$ ipython --no-banner

In [1]: import numpy as np

In [2]: np.set_printoptions(precision=2, suppress=True, linewidth=160)

In [3]: def rd(a):
   ...:     return np.round(a, 2) + 0
   ...: 

In [4]: F = np.load("m.npy")

In [5]: F
Out[5]: 
array([[ 0,  0, -3,  1],
       [ 0, -1,  0,  0],
       [ 0,  0, -1, -2],
       [ 2,  0,  0, -1]])

In [6]: # 2 groups of indices that never mix

In [7]: print(rd(np.linalg.det(F)))
-14.0

In [8]: rd(np.sort(np.linalg.eigvals(F).real))
Out[8]: array([-2., -2., -1.,  2.])

In [9]: (np.linalg.matrix_power((F != 0) + (F.T != 0) + np.eye(4), 4) > 0).astype(int)
Out[9]: 
array([[1, 0, 1, 1],
       [0, 1, 0, 0],
       [1, 0, 1, 1],
       [1, 0, 1, 1]])

In [10]: np.flatnonzero(np.linalg.matrix_power((F != 0) + (F.T != 0) + np.eye(4), 4)[1])
Out[10]: array([1])

In [11]: rd(np.linalg.norm(F, axis=1))
Out[11]: array([3.16, 1.  , 2.24, 2.24])

In [12]: rd(np.linalg.norm(F) ** 2 / np.linalg.norm(F, 2) ** 2)
Out[12]: np.float64(2.04)

In [13]: rd(np.linalg.norm(F[3], 1)), rd(np.linalg.norm(F[3], np.inf))
Out[13]: (np.float64(3.0), np.float64(2.0))

In [14]: F[3] @ F[1]
Out[14]: np.int64(0)

In [15]: print(rd(np.linalg.norm(F[3] - F[1])))
2.45

In [16]: print(np.linalg.norm(F, axis=1).argmax())
0

In [17]: rd(np.linalg.norm(F, axis=0))
Out[17]: array([2.  , 1.  , 3.16, 2.45])

In [18]: rd(np.linalg.norm(F, 2))
Out[18]: np.float64(3.21)

In [19]: rng = np.random.default_rng(2)

In [20]: z = rng.permutation(4)

In [21]: z
Out[21]: array([3, 2, 0, 1])

In [22]: M2 = F[z][:, z]

In [23]: rd(np.sort(np.abs(np.linalg.eigvals(M2))))
Out[23]: array([1.  , 2.  , 2.65, 2.65])

In [24]: M2
Out[24]: 
array([[-1,  0,  2,  0],
       [-2, -1,  0,  0],
       [ 1, -3,  0,  0],
       [ 0,  0,  0, -1]])

In [25]: np.diag(M2)
Out[25]: array([-1, -1,  0, -1])

In [26]: np.trace(M2)
Out[26]: np.int64(-3)

In [27]: print(rd(np.abs(np.linalg.eigvals(M2)).max()))
2.65

In [28]: np.allclose(M2 @ M2.T, M2.T @ M2)
Out[28]: False

In [29]: M2.inv()
---------------------------------------------------------------------------
AttributeError                            Traceback (most recent call last)
Cell In[29], line 1
----> 1 M2.inv()

AttributeError: 'numpy.ndarray' object has no attribute 'inv'

In [30]: rd(np.sort(np.abs(np.linalg.eigvals(M2))))
Out[30]: array([1.  , 2.  , 2.65, 2.65])

In [31]: print(np.allclose(M2, M2.T))
False

In [32]: print(rd(np.linalg.det(M2)))
-14.0

In [33]: ang = np.radians(120)

In [34]: Rm = np.eye(4)

In [35]: Rm[0, 0] = Rm[1, 1] = np.cos(ang)

In [36]: Rm[0, 1], Rm[1, 0] = -np.sin(ang), np.sin(ang)

In [37]: rd(Rm)
Out[37]: 
array([[-0.5 , -0.87,  0.  ,  0.  ],
       [ 0.87, -0.5 ,  0.  ,  0.  ],
       [ 0.  ,  0.  ,  1.  ,  0.  ],
       [ 0.  ,  0.  ,  0.  ,  1.  ]])

In [38]: M2 = F @ Rm.T

In [39]: print(np.allclose(np.linalg.norm(F, axis=1), np.linalg.norm(M2, axis=1)))
True

In [40]: print(rd(np.linalg.det(Rm)), rd(np.trace(Rm)))
1.0 1.0

In [41]: rd(np.abs(M2 - F).max(axis=0))
Out[41]: array([3.  , 1.73, 0.  , 0.  ])

In [42]: rd(M2)
Out[42]: 
array([[ 0.  ,  0.  , -3.  ,  1.  ],
       [ 0.87,  0.5 ,  0.  ,  0.  ],
       [ 0.  ,  0.  , -1.  , -2.  ],
       [-1.  ,  1.73,  0.  , -1.  ]])

In [43]: W0 = np.load("test7.npy")

In [44]: print(W0)
[[ 0 -2  0]
 [ 0  0 -2]
 [ 0  0  0]]

In [45]: # null space of dimension 1

In [46]: x = np.array([3, -1, 2])

In [47]: h = np.maximum(W0 @ x, 0)

In [48]: np.flatnonzero(h > 1e-9)
Out[48]: array([0])

In [49]: W0.T @ h
Out[49]: array([ 0, -4,  0])

In [50]: np.maximum(W0 @ (3 * x), 0)
Out[50]: array([6, 0, 0])
